% python3 -q
>>> import numpy as np
>>> import numpy.linalg as la
>>> np.set_printoptions(precision=3, suppress=True, linewidth=160)
>>> rd = lambda a: np.round(a, 3) + 0
>>> F = np.loadtxt("out15.csv", delimiter=",")
>>> print(F)
[[ 0.  0.  3.]
 [ 0.  0. -5.]
 [ 3. -5.  0.]]
>>> # symmetric
>>> Uu, sig, Vh = la.svd(F)
>>> vecs = Vh[:(sig > 1e-8).sum()]
>>> rng = np.random.default_rng(846)
>>> x = F[1] + -2 * F[2] + rng.integers(2) * np.eye(3)[0]
>>> print(x)
[-6. 10. -5.]
>>> print(np.allclose(vecs.T @ vecs @ x, x))
True
>>> Uu, sig, Vh = la.svd(F, full_matrices=False)
>>> print(Uu.shape, sig.shape, Vh.shape)
(3, 3) (3,) (3, 3)
>>> print(rd(np.sqrt((sig ** 2).sum())), rd(la.norm(F)))
8.246 8.246
>>> print(rd(Vh @ Vh.T))
[[1. 0. 0.]
 [0. 1. 0.]
 [0. 0. 1.]]
>>> print(sig / sig[0])
[ 1.  1. -0.]
>>> print(rd(Uu.T @ F @ Vh.T))
[[5.831 0.    0.   ]
 [0.    5.831 0.   ]
 [0.    0.    0.   ]]
>>> print(rd(Uu.T @ Uu))
[[1. 0. 0.]
 [0. 1. 0.]
 [0. 0. 1.]]
>>> print(np.cumsum(sig ** 2) / np.sum(sig ** 2))
[0.5 1.  1. ]
>>> W1 = np.array([[1, 0, 2], [3, 0, 1], [3, 0, 1]])
>>> coef = np.array([1, -1, -2])
>>> hid = np.maximum(F @ W1 + coef, 0)
>>> print(hid)
[[10.  0.  1.]
 [ 0.  0.  0.]
 [ 0.  0.  0.]]
>>> print(rd((hid > 0).mean(axis=0)))
[0.333 0.    0.333]
>>> Z = np.array([[3, 5], [2, -4], [5, 1]])
>>> print(W1 @ Z)
[[13  7]
 [14 16]
 [14 16]]
>>> print((hid @ Z).round(6).argmax(axis=1))
[1 0 0]
>>> x = np.array([3, 3, 3])
>>> h1 = np.maximum(F @ x, 0)
>>> print(np.maximum(F @ (3 * x), 0))
[27.  0.  0.]
>>> print(F * (h1 > 1e-9)[:, None])
[[ 0.  0.  3.]
 [ 0.  0. -0.]
 [ 0. -0.  0.]]
>>> print(F.T @ h1)
[ 0.  0. 27.]
>>> print(rd(np.tanh(F @ x)))
[ 1. -1. -1.]
>>> print(np.flatnonzero(h1 > 1e-9))
[0]
>>> print(rd(np.trace(la.pinv(F) @ F)))
2.0
>>> print(la.lstsq(F[:-1].T, F[-1])[2])
1
>>> try:
...     la.inv(F)
... except la.LinAlgError as e:
...     print(e)
... 
Singular matrix
>>> print(np.allclose(F[:-1].T @ la.lstsq(F[:-1].T, F[-1])[0], F[-1]))
False
>>> print(np.unique(F.round(6), axis=0).shape)
(3, 3)
>>> M = np.array([[6, 4, -8], [-4, 2, 6], [6, 8, 6]])
>>> print(M)
[[ 6  4 -8]
 [-4  2  6]
 [ 6  8  6]]
>>> x = np.array([-2, 0, -5])
>>> h1 = np.maximum(M @ x, 0)
>>> print(np.tanh(M @ x))
[ 1. -1. -1.]
>>> print(M.T @ h1)
[ 168  112 -224]
>>> print(la.matrix_rank(M))
3
>>> print(np.count_nonzero(M))
9
>>> print(np.unravel_index(np.abs(M).argmax(), M.shape))
(np.int64(0), np.int64(2))
>>> print(M - M[0])
[[  0   0   0]
 [-10  -2  14]
 [  0   4  14]]
>>> print(np.diff(M, axis=0))
[[-10  -2  14]
 [ 10   6   0]]
>>> M[:, 3]
Traceback (most recent call last):
  File "<python-input-52>", line 1, in <module>
    M[:, 3]
    ~^^^^^^
IndexError: index 3 is out of bounds for axis 1 with size 3
>>> other = M / np.sqrt((M ** 2).mean(axis=1, keepdims=True))
>>> print(la.matrix_rank(M - M.mean(axis=1, keepdims=True)))
2
>>> print(rd(other[0]))
[ 0.965  0.643 -1.287]
>>> proj = np.triu(np.array([[0, 2, 1], [1, 1, 2], [2, 2, 0]]), 1) + np.eye(3)
>>> other = proj @ M @ la.inv(proj)
>>> print(rd(np.poly(other)))
[   1.  -14.   76. -376.]
>>> print(np.trace(other), np.trace(M))
14.0 14
>>> print(other)
[[  4.   8. -10.]
 [  8.   2.   6.]
 [  6.  -4.   8.]]
>>> data = np.array([[0.6, -0.4], [0.6, -0.3], [0.2, -0.5]])
>>> other = data / la.norm(data, axis=1, keepdims=True)
>>> cov = other @ other.T
>>> print(rd(cov))
[[1.    0.992 0.824]
 [0.992 1.    0.747]
 [0.824 0.747 1.   ]]
>>> print(rd(la.norm(other, axis=1)))
[1. 1. 1.]
>>> print(rd(cov @ la.pinv(cov) @ cov))
[[1.    0.992 0.824]
 [0.992 1.    0.747]
 [0.824 0.747 1.   ]]
>>> print(np.allclose(cov[:-1].T @ la.lstsq(cov[:-1].T, cov[-1])[0], cov[-1]))
True
>>> print(np.abs(np.diag(la.qr(cov)[1])) > 1e-9)
[ True  True False]
>>> print(np.unique(cov.round(6), axis=0).shape)
(3, 3)
>>> J = np.array([[3, -3], [3, -3]])
>>> r = la.matrix_rank(J)
>>> print(r)
1
>>> N = la.svd(J)[2][r:].T
>>> print(N.shape)
(2, 1)
>>> print([int(la.matrix_rank(J[:, :j + 1])) for j in range(2)])
[1, 1]
>>> print([int(la.matrix_rank(np.delete(J, i, axis=0))) for i in range(2)])
[1, 1]
>>> mat = np.load("mat.npy")
>>> print(mat)
[[5. 1. 1.]
 [1. 5. 1.]
 [1. 1. 5.]]
>>> # symmetric
>>> Lm = la.cholesky(mat)
>>> print(rd(np.diag(Lm) ** 2))
[5.    4.8   4.667]
>>> print(la.eigvalsh(mat).min() > 0)
True
>>> print(mat / np.sqrt(np.outer(np.diag(mat), np.diag(mat))))
[[1.  0.2 0.2]
 [0.2 1.  0.2]
 [0.2 0.2 1. ]]
>>> print(rd(np.prod(np.diag(Lm)) ** 2), rd(la.det(mat)))
112.0 112.0
>>> print((mat @ mat)[0])
[27. 11. 11.]
>>> print(np.sort(np.abs(np.fft.fft(mat[0]))), rd(np.sort(la.svd(mat, compute_uv=False))))
[4. 4. 7.] [4. 4. 7.]
>>> print(mat @ np.ones(3))
[7. 7. 7.]
>>> print(np.fft.fft(mat[0]))
[7.+0.j 4.+0.j 4.+0.j]
>>> vals, vecs = la.eigvalsh(mat)
Traceback (most recent call last):
  File "<python-input-89>", line 1, in <module>
    vals, vecs = la.eigvalsh(mat)
    ^^^^^^^^^^
ValueError: too many values to unpack (expected 2)
>>> vals, vecs = la.eigh(mat)
>>> print((vals > 1e-8).sum(), (vals < -1e-8).sum())
3 0
>>> print(rd(vecs @ np.diag(vals) @ vecs.T))
[[5. 1. 1.]
 [1. 5. 1.]
 [1. 1. 5.]]
>>> print(np.abs(vecs[:, -1]).round(6).argmax())
0
>>> print(rd(la.eigvalsh(mat + -1 * np.eye(3))))
[3. 3. 6.]
>>> print(np.unique(vals.round(6) + 0, return_counts=True)[1])
[2 1]
>>> f = np.array([3, -3, -2])
>>> other = mat + np.outer(f, np.eye(3)[0])
>>> print(la.matrix_rank(other - mat))
1
>>> print(rd(la.det(other) / la.det(mat)), rd(1 + la.solve(mat, f)[0]))
1.821 1.821
>>> labels = rng.permutation(3)
>>> other = mat[:, labels] * rng.choice([-1, 1], 3)
>>> print(other)
[[ 1. -1. -5.]
 [ 5. -1. -1.]
 [ 1. -5. -1.]]
>>> Uu, _, Vh = la.svd(mat.T @ other)
>>> print(rd(la.lstsq(mat, other)[0]))
[[ 0.  0. -1.]
 [ 1.  0.  0.]
 [ 0. -1.  0.]]
>>> print(rd(Uu @ Vh))
[[ 0.  0. -1.]
 [ 1.  0.  0.]
 [ 0. -1.  0.]]
>>> m1 = np.load("data.npy")
>>> print(m1)
[[0 1 0]
 [1 0 1]
 [0 1 0]]
>>> print(rd(np.abs(la.eigvals(m1)).max()))
1.414
>>> print(la.matrix_power(m1, 2))
[[1 0 1]
 [0 2 0]
 [1 0 1]]
>>> print((m1 + m1.T) / 2)
[[0. 1. 0.]
 [1. 0. 1.]
 [0. 1. 0.]]
>>> labels = rng.permutation(3)
>>> print(labels)
[0 2 1]
>>> other = m1[labels][:, labels]
>>> print(rd(np.sort(np.abs(la.eigvals(other)))))
[0.    1.414 1.414]
>>> print(other)
[[0 0 1]
 [0 0 1]
 [1 1 0]]
>>> print(rd(la.det(other)), rd(la.det(m1[labels])))
0.0 0.0
>>> f = np.array([0, -2, 3]) + 0.5
>>> arr = np.eye(3) - 2 * np.outer(f, f) / (f @ f)
>>> print(rd(arr))
[[ 0.966  0.102 -0.237]
 [ 0.102  0.695  0.712]
 [-0.237  0.712 -0.661]]
>>> x = np.array([6, 0, 2])
>>> target = arr @ x
>>> coef, lr = np.zeros(3), 1 / la.norm(arr, 2) ** 2
>>> for i in range(300):
...     coef -= lr * arr.T @ (arr @ coef - target)
...     if i % 50 == 0: print(i, round(la.norm(arr @ coef - target), 3))
... 
0 0.0
50 0.0
100 0.0
150 0.0
200 0.0
250 0.0
>>> print(rd(coef))
[6. 0. 2.]
>>> print(rd(arr @ arr.T))
[[1. 0. 0.]
 [0. 1. 0.]
 [0. 0. 1.]]
>>> print(rd(arr.T @ arr))
[[1. 0. 0.]
 [0. 1. 0.]
 [0. 0. 1.]]
>>> X = np.array([[-2, 3, 2],
...     [1, -2, 3],
...     [-4, -2, 2],
...     [-4, -6, -1],
...     [1, -7, 1],
...     [1, -4, 1],
...     [4, -8, 5],
...     [0, -12, 9],
...     [-5, -16, 5],
...     [-1, -21, 0],
...     [0, -19, -1],
...     [2, -18, -5],
...     [5, -17, 0],
...     [1, -13, 0],
...     [-1, -9, 3],
...     [4, -8, -1],
...     [3, -6, 4],
...     [6, -5, 4],
...     [2, -2, 0]])
>>> # column 1 dominates
>>> Ac = X - X.mean(axis=0)
>>> vecs = la.svd(Ac)[2][:1]
>>> other = Ac - Ac @ vecs.T @ vecs
>>> print(la.norm(other, axis=1).round(6).argmax())
7
>>> print(rd(other.std(axis=0)))
[2.973 0.39  2.842]
>>> print(rd((Ac @ vecs.T).std(axis=0)))
[6.614]
>>> O, vecs = la.qr(X[:, :1])[0], la.qr(X[:, 1:])[0]
>>> sig = la.svd(O.T @ vecs, compute_uv=False)
>>> print(rd(la.norm(O @ O.T - vecs @ vecs.T, 2)))
1.0
>>> print(rd(np.degrees(np.arccos(sig.clip(0, 1)))))
[78.704]
>>> print(rd(sig))
[0.196]
>>> labels = rng.permutation(3)
>>> other = X[:, labels] * rng.choice([-1, 1], 3)
>>> print(other)
[[-2  2 -3]
 [-3 -1  2]
 [-2  4  2]
 [ 1  4  6]
 [-1 -1  7]
 [-1 -1  4]
 [-5 -4  8]
 [-9  0 12]
 [-5  5 16]
 [ 0  1 21]
 [ 1  0 19]
 [ 5 -2 18]
 [ 0 -5 17]
 [ 0 -1 13]
 [-3  1  9]
 [ 1 -4  8]
 [-4 -3  6]
 [-4 -6  5]
 [ 0 -2  2]]
>>> Uu, _, Vh = la.svd(X.T @ other)
>>> print(rd(la.lstsq(X, other)[0]))
[[ 0. -1.  0.]
 [ 0.  0. -1.]
 [-1.  0.  0.]]
>>> print(labels)
[2 0 1]
>>> print(rd(Uu @ Vh))
[[ 0. -1.  0.]
 [ 0.  0. -1.]
 [-1.  0.  0.]]
